>>> import numpy as np
>>> import numpy.linalg as la
>>> np.set_printoptions(suppress=True, linewidth=200)
>>> def tidy(a):
...     return np.round(a, 1) + 0
... 
>>> mat = np.load("case5.npy")
>>> print(mat)
[[14  6  7  6  8  6 -3]
 [ 6 18  5  4  2  3  5]
 [ 7  5 12 10  3  0  7]
 [ 6  4 10 16  5  1 10]
 [ 8  2  3  5 13 -1 -3]
 [ 6  3  0  1 -1 13  0]
 [-3  5  7 10 -3  0 16]]
>>> rng = np.random.default_rng(896811)
>>> lab = rng.permutation(7)
>>> print(lab)
[0 3 6 1 5 4 2]
>>> out = mat[lab][:, lab]
>>> print(np.diag(out))
[14 16 16 18 13 13 12]
>>> print(np.allclose(out, mat))
False
>>> L = la.cholesky(mat)
>>> print(la.eigvalsh(mat).min() > 0)
True
>>> print(tidy(mat / np.sqrt(np.outer(np.diag(mat), np.diag(mat)))))
[[ 1.   0.4  0.5  0.4  0.6  0.4 -0.2]
 [ 0.4  1.   0.3  0.2  0.1  0.2  0.3]
 [ 0.5  0.3  1.   0.7  0.2  0.   0.5]
 [ 0.4  0.2  0.7  1.   0.3  0.1  0.6]
 [ 0.6  0.1  0.2  0.3  1.  -0.1 -0.2]
 [ 0.4  0.2  0.   0.1 -0.1  1.   0. ]
 [-0.2  0.3  0.5  0.6 -0.2  0.   1. ]]
>>> evals, vecs = la.eigh(mat)
>>> vec = np.array([-4, 2, -1, 1, 7, 0, -8])
>>> print(tidy(vecs * np.abs(evals) @ vecs.T))
[[14.  6.  7.  6.  8.  6. -3.]
 [ 6. 18.  5.  4.  2.  3.  5.]
 [ 7.  5. 12. 10.  3.  0.  7.]
 [ 6.  4. 10. 16.  5.  1. 10.]
 [ 8.  2.  3.  5. 13. -1. -3.]
 [ 6.  3.  0.  1. -1. 13.  0.]
 [-3.  5.  7. 10. -3.  0. 16.]]
>>> print(tidy(vecs * np.sqrt(evals) @ vecs.T))
[[ 2.9  0.8  1.1  0.7  1.1  1.  -0.8]
 [ 0.8  4.1  0.5  0.2  0.2  0.3  0.7]
 [ 1.1  0.5  2.8  1.2  0.2 -0.2  1. ]
 [ 0.7  0.2  1.2  3.4  0.7  0.1  1.4]
 [ 1.1  0.2  0.2  0.7  3.3 -0.3 -0.5]
 [ 1.   0.3 -0.2  0.1 -0.3  3.4  0.1]
 [-0.8  0.7  1.   1.4 -0.5  0.1  3.4]]
>>> print(tidy(la.eigvalsh(mat[1:, 1:])))
[ 2.2  4.7 11.3 16.2 16.6 37.1]
>>> W = np.array([[0, 0, -1, -3, 2],
...     [-2, 0, -1, 1, -2],
...     [0, 3, -1, 3, 2],
...     [0, -3, 3, 1, 0],
...     [0, 0, -1, 1, 2],
...     [-2, 0, 1, -2, -2],
...     [2, -1, 2, -3, 0]])
>>> c = np.array([-1, -2, 0, -2, -1])
>>> hid = np.maximum(mat @ W + c, 0)
>>> print((hid > 0).astype(int))
[[0 1 0 0 1]
 [0 0 0 0 0]
 [1 0 1 1 1]
 [1 0 1 1 1]
 [0 0 0 1 1]
 [0 0 1 0 0]
 [1 0 1 0 0]]
>>> print(la.matrix_rank(hid))
5
>>> basis = np.array([[0, 1, 1], [3, 1, 3], [0, 3, 0], [3, 2, 1], [2, 0, 3]])
>>> print(hid @ basis)
[[ 78   4 111]
 [  0   0   0]
 [ 96  74 112]
 [ 71 147 105]
 [132  28 149]
 [  0  24   0]
 [  0 189  21]]
>>> print((hid @ basis).round(6).argmax(axis=1))
[2 0 2 1 2 1 1]
>>> print(W @ basis)
[[ -5  -9   3]
 [ -1  -3  -7]
 [ 22   6  18]
 [ -6   8  -8]
 [  7  -1   7]
 [-10  -3 -10]
 [-12   1  -4]]
